$ python3 -q
>>> import numpy as np
>>> from numpy import linalg as LA
>>> np.set_printoptions(precision=3, suppress=True, linewidth=100, sign=" ")
>>> def rnd(a):
...     return np.round(a, 3) + 0
... 
>>> M = np.load("run9.npy")
>>> M
array([[ 0.,  3.,  0.],
       [ 3.,  0.,  0.],
       [ 0.,  0.,  0.]])
>>> w1 = np.array([[-2, 1, 2, -3, 2, 0], [-1, 3, 2, 2, -3, 1], [0, -1, -2, 3, 0, 1]])
>>> coef = np.array([-3, 0, -3, -1, 3, -1])
>>> H = np.maximum(M @ w1 + coef, 0)
>>> (H > 0).astype(int)
array([[ 0,  1,  1,  1,  0,  1],
       [ 0,  1,  1,  0,  1,  0],
       [ 0,  0,  0,  0,  1,  0]])
>>> H
array([[ 0.,  9.,  3.,  5.,  0.,  2.],
       [ 0.,  3.,  3.,  0.,  9.,  0.],
       [ 0.,  0.,  0.,  0.,  3.,  0.]])
>>> rnd((H > 0).mean(axis=0))
array([ 0.   ,  0.667,  0.667,  0.333,  0.667,  0.333])
>>> LA.matrix_rank(H)
np.int64(3)
>>> C = np.array([[-2, 2], [-2, 3], [0, 0], [-3, 3], [2, 0], [2, 2]])
>>> H @ C
array([[-29.,  46.],
       [ 12.,   9.],
       [  6.,   0.]])
>>> w1 @ C
array([[ 15, -10],
       [-14,  15],
       [ -5,   8]])
>>> LA.cond(M) > 100
np.True_
>>> np.argsort(-LA.norm(M, axis=0).round(6), kind="stable")[:3]
array([ 0,  1,  2])
>>> [round(float(x), 3) for x in LA.svd(M, compute_uv=False)[:3]]
[3.0, 3.0, 0.0]
>>> LA.matrix_rank(M, rtol=0.1)
np.int64(2)
>>> left, s, VT = LA.svd(M)
>>> s
array([ 3.,  3.,  0.])
>>> np.argmax(s[:-1] / (s[1:] + 1e-6)) + 1
np.int64(2)
>>> other = left[:, :2] @ np.diag(s[:2]) @ VT[:2]
>>> rnd(LA.norm(M - other, 2)), s[2]
(np.float64(0.0), np.float64(0.0))
>>> other
array([[ 0.,  3.,  0.],
       [ 3.,  0.,  0.],
       [ 0.,  0.,  0.]])
>>> LA.matrix_rank(M, rtol=0.05)
np.int64(2)
